$ ipython --no-banner

In [1]: import numpy as np

In [2]: from numpy import linalg as LA

In [3]: np.set_printoptions(precision=2, suppress=True, linewidth=140, floatmode="fixed")

In [4]: W0 = np.load("out2.npy")

In [5]: W0
Out[5]: 
array([[1.00, 0.00, 0.00],
       [0.50, 0.50, 0.00],
       [0.00, 0.00, 1.00]])

In [6]: W0 @ W0
Out[6]: 
array([[1.00, 0.00, 0.00],
       [0.75, 0.25, 0.00],
       [0.00, 0.00, 1.00]])

In [7]: LA.matrix_power(W0, 3)
Out[7]: 
array([[1.00, 0.00, 0.00],
       [0.88, 0.12, 0.00],
       [0.00, 0.00, 1.00]])

In [8]: np.allclose(W0 @ W0.T, W0.T @ W0)
Out[8]: False

In [9]: np.sort(np.abs(LA.eigvals(W0)))
Out[9]: array([0.50, 1.00, 1.00])

In [10]: (W0 + W0.T) / 2
Out[10]: 
array([[1.00, 0.25, 0.00],
       [0.25, 0.50, 0.00],
       [0.00, 0.00, 1.00]])

In [11]: x = np.array([3, 0, 3])

In [12]: target = W0 @ x

In [13]: target
Out[13]: array([3.00, 1.50, 3.00])

In [14]: LA.solve(W0, target)
Out[14]: array([3.00, 0.00, 3.00])

In [15]: LA.solve(W0, target + W0[:, 0])
Out[15]: array([4.00, 0.00, 3.00])

In [16]: np.prod(np.diag(W0)), np.round(LA.det(W0), 2)
Out[16]: (np.float64(0.5), np.float64(0.5))

In [17]: W0 @ W0
Out[17]: 
array([[1.00, 0.00, 0.00],
       [0.75, 0.25, 0.00],
       [0.00, 0.00, 1.00]])

In [18]: LA.matrix_rank(W0 - W0[0, 0] * np.eye(3))
Out[18]: np.int64(1)

In [19]: E = np.load("arr.npy")

In [20]: E
Out[20]: 
array([[-0.91,  0.03, -0.42],
       [-0.03, -1.00, -0.01],
       [-0.42,  0.01,  0.91]])

In [21]: T = np.stack([E, -1 * E, E[::-1]])

In [22]: T.sum(axis=0)
Out[22]: 
array([[-0.42,  0.01,  0.91],
       [-0.03, -1.00, -0.01],
       [-0.91,  0.03, -0.42]])

In [23]: (T @ E.T).shape
Out[23]: (3, 3, 3)

In [24]: LA.matrix_rank(T.reshape(3, -1))
Out[24]: np.int64(2)

In [25]: np.einsum("bij,cij->bc", T, T)
Out[25]: 
array([[ 3.00, -3.00,  1.00],
       [-3.00,  3.00, -1.00],
       [ 1.00, -1.00,  3.00]])

In [26]: x = np.array([-1, 4, 5])

In [27]: target = E @ x

In [28]: coef, lr = np.zeros(3), 1 / LA.norm(E, 2) ** 2

In [29]: for i in range(3):
    ...:     coef -= lr * E.T @ (E @ coef - target)
    ...:     if i % 1 == 0: print(i, round(LA.norm(E @ coef - target), 2))
    ...: 
0 0.0
1 0.0
2 0.0

In [30]: round(float(LA.cond(E)), 2)
Out[30]: 1.0

In [31]: O, V = LA.qr(E[:, :1])[0], LA.qr(E[:, 1:])[0]

In [32]: sigma = LA.svd(O.T @ V, compute_uv=False)

In [33]: np.degrees(np.arccos(sigma.clip(0, 1)))
Out[33]: array([90.00])

In [34]: x = np.array([9, 5, 0])

In [35]: np.round(E.T @ (E @ x), 2) + 0
Out[35]: array([9.00, 5.00, 0.00])

In [36]: np.sort(np.abs(np.degrees(np.angle(LA.eigvals(E)))))
Out[36]: array([  0.00, 178.22, 178.22])

In [37]: [p for p in range(1, 25) if np.allclose(LA.matrix_power(E, p), np.eye(3))]
Out[37]: []

In [38]: 3 - LA.matrix_rank(E - np.eye(3), tol=1e-8)
Out[38]: np.int64(1)

In [39]: round(LA.det(E), 2)
Out[39]: np.float64(1.0)

In [40]: LA.inv(E)
Out[40]: 
array([[-0.91, -0.03, -0.42],
       [ 0.03, -1.00,  0.01],
       [-0.42, -0.01,  0.91]])
